>>> import numpy as np
>>> np.set_printoptions(precision=1, suppress=True, linewidth=200)
>>> def tidy(a):
...     return np.round(a, 1) + 0
... 
>>> arr = np.cumsum(np.array([[-3, 1, 1],
...     [-2, -2, 0],
...     [-1, 2, -1],
...     [3, -1, 3],
...     [-2, 3, -1],
...     [-2, -1, -2],
...     [-2, 0, 2],
...     [2, -3, 2],
...     [3, 1, -1],
...     [1, 0, -2],
...     [1, 1, -1],
...     [0, 3, 0],
...     [3, 3, 2],
...     [3, 2, 3],
...     [-2, -1, -2],
...     [0, 3, 1],
...     [-1, -1, -3]]), axis=0)
>>> arr
array([[-3,  1,  1],
       [-5, -1,  1],
       [-6,  1,  0],
       [-3,  0,  3],
       [-5,  3,  2],
       [-7,  2,  0],
       [-9,  2,  2],
       [-7, -1,  4],
       [-4,  0,  3],
       [-3,  0,  1],
       [-2,  1,  0],
       [-2,  4,  0],
       [ 1,  7,  2],
       [ 4,  9,  5],
       [ 2,  8,  3],
       [ 2, 11,  4],
       [ 1, 10,  1]])
>>> P = arr @ np.linalg.solve(arr.T @ arr, arr.T)
>>> tidy(P @ arr[:, 1])
array([ 1., -1.,  1.,  0.,  3.,  2.,  2., -1.,  0.,  0.,  1.,  4.,  7.,  9.,  8., 11., 10.])
>>> np.linalg.matrix_rank(np.eye(17) - P)
np.int64(14)
>>> tidy(np.linalg.eigvalsh(P))
array([0., 0., 0., 0., 0., 0., 0., 0., 0., 0., 0., 0., 0., 0., 1., 1., 1.])
>>> Xc = (arr - arr.mean(axis=0)) / arr.std(axis=0)
>>> tidy(Xc.std(axis=0))
array([1., 1., 1.])
>>> c = np.linalg.lstsq(np.delete(Xc, 2, axis=1), Xc[:, 2])[0]
>>> tidy(c)
array([0.3, 0.1])
>>> lab = arr[:, 1] > np.median(arr[:, 1])
>>> r0 = arr[lab].mean(axis=0) - arr[~lab].mean(axis=0)
>>> tidy(r0)
array([5.3, 6.9, 0.9])
>>> tidy((((arr - arr.mean(axis=0)) @ r0 > 0) == lab).mean())
np.float64(0.9)
>>> ((arr - arr.mean(axis=0)) @ r0 > 0).astype(int)
array([0, 0, 0, 0, 0, 0, 0, 0, 0, 0, 0, 1, 1, 1, 1, 1, 1])
>>> lab.astype(int)
array([0, 0, 0, 0, 1, 0, 0, 0, 0, 0, 0, 1, 1, 1, 1, 1, 1])
>>> A2 = np.c_[arr[:, :2] @ np.array([[-2, -2], [5, 5]]), np.array([2, 1, 1, 1, 3, -3, -3, -2, 1, 3, 0, -2, 2, -2, 1, 0, -3])]
>>> A2
array([[11, 11,  2],
       [ 5,  5,  1],
       [17, 17,  1],
       [ 6,  6,  1],
       [25, 25,  3],
       [24, 24, -3],
       [28, 28, -3],
       [ 9,  9, -2],
       [ 8,  8,  1],
       [ 6,  6,  3],
       [ 9,  9,  0],
       [24, 24, -2],
       [33, 33,  2],
       [37, 37, -2],
       [36, 36,  1],
       [51, 51,  0],
       [48, 48, -3]])
>>> tidy(np.linalg.norm(A2 - arr @ np.linalg.lstsq(arr, A2)[0], axis=0))
array([0., 0., 8.])
>>> np.linalg.matrix_rank(np.c_[arr, A2])
np.int64(4)
>>> tidy(np.linalg.norm(np.linalg.qr(arr)[0].T @ A2, axis=0) ** 2 / ((A2 ** 2).sum(axis=0) + 1e-12))
array([1. , 1. , 0.1])
>>> Xc = A2 - A2.mean(axis=0)
>>> Uu, sig, VT = np.linalg.svd(Xc, full_matrices=False)
>>> np.linalg.matrix_rank(Xc)
np.int64(2)
>>> np.abs(Uu[:, 0]).argmax()
np.int64(15)
>>> K = np.load("dump.npy")
>>> K
array([[0., 3.],
       [3., 8.]])
>>> [round(float(np.linalg.det(K[:i, :i])), 2) + 0 for i in range(1, 3)]
[0.0, -9.0]
>>> np.all(np.linalg.eigvalsh(K) > 0)
np.False_
>>> tidy(np.linalg.eigvalsh(K).min())
np.float64(-1.0)
>>> vals, vecs = np.linalg.eigh(K)
>>> x = np.array([2, 0])
>>> np.abs(K).sum(axis=1).max(), np.abs(vals).max()
(np.float64(11.0), np.float64(9.0))
>>> x @ K @ x / (x @ x), vals[0], vals[-1]
(np.float64(0.0), np.float64(-1.0), np.float64(9.0))
>>> tidy(vecs * np.abs(vals) @ vecs.T)
array([[1.8, 2.4],
       [2.4, 8.2]])
>>> tidy(np.linalg.eigvalsh(K[1:, 1:]))
array([8.])
>>> theta = np.radians(72)
>>> Rm = np.eye(2)
>>> Rm[1, 1] = Rm[0, 0] = np.cos(theta)
>>> Rm[1, 0], Rm[0, 1] = -np.sin(theta), np.sin(theta)
>>> tidy(Rm)
array([[ 0.3,  1. ],
       [-1. ,  0.3]])
>>> A2 = K @ Rm.T
>>> np.allclose(K @ K.T, A2 @ A2.T)
True
>>> tidy(A2)
array([[ 2.9,  0.9],
       [ 8.5, -0.4]])
>>> tidy(np.linalg.svd(K, compute_uv=False)), tidy(np.linalg.svd(A2, compute_uv=False))
(array([9., 1.]), array([9., 1.]))
>>> tidy(np.linalg.det(Rm)), tidy(np.trace(Rm))
(np.float64(1.0), np.float64(0.6))
>>> np.allclose(np.linalg.norm(K, axis=1), np.linalg.norm(A2, axis=1))
True
>>> r0, g = A2[0], A2[1]
>>> tidy(r0 @ g)
np.float64(24.0)
>>> pr = (r0 @ g) / (r0 @ r0) * r0
>>> np.linalg.matrix_rank(np.outer(r0, g))
np.int64(1)
>>> tidy(np.outer(r0, g))
array([[24.4, -1.1],
       [ 7.9, -0.4]])
>>> tidy(np.linalg.norm(r0 + g) ** 2 + np.linalg.norm(r0 - g) ** 2)
np.float64(164.0)
>>> tidy(g - pr)
array([ 0.9, -2.9])
>>> Xc = arr - arr.mean(axis=0)
>>> vecs = np.linalg.svd(Xc)[2][:2]
>>> A2 = Xc - Xc @ vecs.T @ vecs
>>> tidy(np.diag(vecs.T @ vecs))
array([0.9, 1. , 0.1])
>>> tidy((Xc @ vecs.T).std(axis=0))
array([5.1, 1.7])
>>> tidy(A2.std(axis=0))
array([0.3, 0.1, 1.4])
>>> feats = np.array([[0.0, 0.0, -3.0], [0.0, 0.0, 0.0], [-3.0, 0.0, 0.0]])
>>> feats
array([[ 0.,  0., -3.],
       [ 0.,  0.,  0.],
       [-3.,  0.,  0.]])
>>> (np.linalg.matrix_power((feats != 0) + (feats.T != 0) + np.eye(3), 3) > 0).astype(int)
array([[1, 0, 1],
       [0, 1, 0],
       [1, 0, 1]])
>>> feats @ feats
array([[9., 0., 0.],
       [0., 0., 0.],
       [0., 0., 9.]])
>>> r0 = np.array([2, -3, 0])
>>> np.cross(feats[2, :3], feats[1, :3])
array([ 0.,  0., -0.])
>>> np.polyval(r0, feats[2])
array([27.,  0.,  0.])
>>> np.correlate(feats[2], feats[1], "full")
array([0., 0., 0., 0., 0.])
>>> W0 = np.load("run13.npy")
>>> W0
array([[-1.1, -0.8, -1. ],
       [ 0.9,  0. ,  7. ],
       [-0.2,  0.9, -5. ]])
>>> np.unravel_index(np.abs(feats).argmax(), feats.shape)
(np.int64(0), np.int64(2))
>>> tidy(np.linalg.svd(feats, compute_uv=False))
array([3., 3., 0.])
>>> feats.sum(axis=1)
array([-3.,  0., -3.])
>>> feats.shape
(3, 3)
>>> Uu, sig, VT = np.linalg.svd(W0, full_matrices=False)
>>> tidy(Uu.T @ W0 @ VT.T)
array([[8.7, 0. , 0. ],
       [0. , 1.5, 0. ],
       [0. , 0. , 0.3]])
>>> Uu.shape, sig.shape, VT.shape
((3, 3), (3,), (3, 3))
>>> tidy(sig / sig[0])
array([1. , 0.2, 0. ])
>>> tidy((W0 - W0.T) / 2)
array([[ 0. , -0.8, -0.4],
       [ 0.8,  0. ,  3. ],
       [ 0.4, -3. ,  0. ]])
>>> tidy(np.sort(np.abs(np.linalg.eigvals(W0))))
array([0.7, 0.8, 6. ])
>>> tidy(np.linalg.det(W0))
np.float64(3.6)
>>> np.allclose(W0 @ W0.T, W0.T @ W0)
False
>>> tidy(W0 @ W0)
array([[  0.7,   0. ,   0.5],
       [ -2.4,   5.6, -35.9],
       [  2. ,  -4.3,  31.5]])
>>> tidy(np.abs(np.linalg.eigvals(W0)).max())
np.float64(6.0)
>>> Z = np.sign(np.array([[-3, 0, 1, 1], [-1, 2, 0, 2], [0, 3, 2, 0], [3, -1, 2, -1]]))
>>> A2 = (np.tril(Z, -1) + np.eye(4)) @ (np.triu(Z, 1) + np.eye(4))
>>> vals = np.array([5, 2, -3, 1])
>>> mat = np.rint(A2 * vals @ np.linalg.inv(A2)) + 0
>>> mat
array([[ 9.,  0., -4., -4.],
       [-8.,  0.,  5.,  3.],
       [ 4.,  3., -2., -1.],
       [12.,  5., -9., -2.]])
>>> [round(float(x), 1) for x in np.linalg.svd(mat, compute_uv=False)[:3]]
[21.7, 4.7, 1.7]
>>> tidy(np.linalg.norm(mat, 2) / np.linalg.norm(mat))
np.float64(1.0)
>>> tidy(np.abs(np.linalg.svd(mat)[2][-1]))
array([0.5, 0.2, 0.4, 0.7])
>>> round(np.log10(np.linalg.cond(mat)))
2
>>> t3 = np.stack([mat, 2 * mat, mat[::-1]])
>>> t3.sum(axis=0)
array([[ 39.,   5., -21., -14.],
       [-20.,   3.,  13.,   8.],
       [  4.,   9.,  -1.,   0.],
       [ 45.,  15., -31., -10.]])
>>> np.einsum("bij,cij->bc", t3, t3)
array([[ 495.,  990.,  214.],
       [ 990., 1980.,  428.],
       [ 214.,  428.,  495.]])
>>> A2 = np.array([[-4, -6], [-2, 5]])
>>> Z = np.kron(A2, mat)
>>> np.linalg.matrix_rank(Z)
np.int64(8)
>>> J = np.array([[2.7, 1.1, 0.9],
...     [2.2, 1.2, 0.7],
...     [4.8, 0.0, 1.6],
...     [2.8, -2.3, 0.9],
...     [-2.4, -0.6, -0.8],
...     [-1.7, -0.1, -0.6],
...     [-0.5, -0.7, -0.2],
...     [0.5, 0.6, 0.1],
...     [4.2, 0.2, 1.4],
...     [-2.8, -1.2, -0.9],
...     [-3.7, -0.8, -1.2],
...     [5.5, -0.8, 1.8],
...     [-3.9, -1.3, -1.3],
...     [-2.9, 0.6, -1.0]])
>>> gram = W0.T @ W0
>>> tidy(np.trace(gram)), tidy((W0 ** 2).sum())
(np.float64(78.5), np.float64(78.5))
>>> tidy(np.linalg.svd(W0, compute_uv=False) ** 2)
array([76.1,  2.3,  0.1])
>>> tidy(np.linalg.norm(J, "nuc"))
np.float64(16.5)
>>> np.linalg.norm(J, axis=1).argmax()
np.int64(11)
>>> tidy(np.linalg.norm(J[9] - J[1]))
np.float64(5.8)
>>> tidy(J[9] @ J[1])
np.float64(-8.2)
>>> tidy(np.linalg.norm(J) ** 2 / np.linalg.norm(J, 2) ** 2)
np.float64(1.1)
>>> data = np.array([[-0.7, -0.2, -2.2],
...     [-0.6, -0.4, -0.5],
...     [-0.5, -0.7, 0.1],
...     [0.1, 0.0, 0.1]])
>>> rng = np.random.default_rng(456511)
>>> data[0] = data[3] + 0.3 * rng.normal(size=3)
>>> tidy(data)
array([[-0.1, -0.1,  0.3],
       [-0.6, -0.4, -0.5],
       [-0.5, -0.7,  0.1],
       [ 0.1,  0. ,  0.1]])
>>> A2 = np.c_[data[:, :1] @ np.array([[1]]), np.array([3, 3, 1, -1])]
>>> tidy(A2)
array([[-0.1,  3. ],
       [-0.6,  3. ],
       [-0.5,  1. ],
       [ 0.1, -1. ]])
>>> np.linalg.matrix_rank(np.c_[data, A2])
np.int64(4)
>>> tidy(np.linalg.norm(A2 - data @ np.linalg.lstsq(data, A2)[0], axis=0))
array([0. , 0.2])
>>> np.linalg.matrix_rank(A2)
np.int64(2)
>>> x = np.array([2, 4])
>>> tidy(A2 @ np.ones(2))
array([ 2.9,  2.4,  0.5, -0.9])
>>> tidy(A2 * x)
array([[-0.2, 12. ],
       [-1.2, 12. ],
       [-1. ,  4. ],
       [ 0.2, -4. ]])
>>> F = np.load("arr.npy")
>>> tidy(F)
array([[0. , 0.2, 0.2, 0. ],
       [0.2, 0.4, 0.4, 0.2],
       [0.2, 0.4, 0.4, 0.2],
       [0. , 0.2, 0.2, 0. ]])
>>> gram = F.T @ F
>>> tidy(np.diag(gram))
array([0. , 0.4, 0.4, 0. ])
>>> tidy(np.linalg.svd(F, compute_uv=False) ** 2)
array([1., 0., 0., 0.])
>>> np.allclose(gram, gram.T)
True
>>> A2 = np.array([[3, -3, 1], [-4, -3, 3], [-3, -3, -3], [-3, -5, 2]])
>>> tidy(F @ A2)
array([[-1. , -1.3,  0.2],
       [-3.2, -3.9,  0.4],
       [-3.2, -3.9,  0.4],
       [-1. , -1.3,  0.2]])
>>> np.linalg.matrix_rank(F @ A2)
np.int64(1)
>>> np.vstack([F, A2.T]).shape
(7, 4)
>>> tidy(np.einsum("ij,ij->i", F, F))
array([0. , 0.4, 0.4, 0. ])
>>> np.linalg.matrix_rank(np.vstack([F, A2.T]))
np.int64(4)
>>> vals, vecs = np.linalg.eigh(K)
>>> tidy(np.abs(vecs[:, -1]))
array([0.3, 0.9])
>>> tidy(np.linalg.svd(K, compute_uv=False))
array([9., 1.])
>>> vals
array([-1.,  9.])
>>> tidy(vecs.T @ vecs)
array([[1., 0.],
       [0., 1.]])
>>> tidy(vecs @ np.diag(vals) @ vecs.T)
array([[0., 3.],
       [3., 8.]])
>>> x = np.array([1, -2, 2, 1])
>>> tidy(F * x)
array([[ 0. , -0.3,  0.3,  0. ],
       [ 0.2, -0.9,  0.9,  0.2],
       [ 0.2, -0.9,  0.9,  0.2],
       [ 0. , -0.3,  0.3,  0. ]])
>>> np.sign((F @ x).round(6))
array([1., 1., 1., 1.])
>>> tidy(np.einsum("ij,j->i", F, x))
array([0.1, 0.3, 0.3, 0.1])
>>> tidy(F @ (2 * x))
array([0.2, 0.6, 0.6, 0.2])
>>> tidy((F * x).sum(axis=1))
array([0.1, 0.3, 0.3, 0.1])
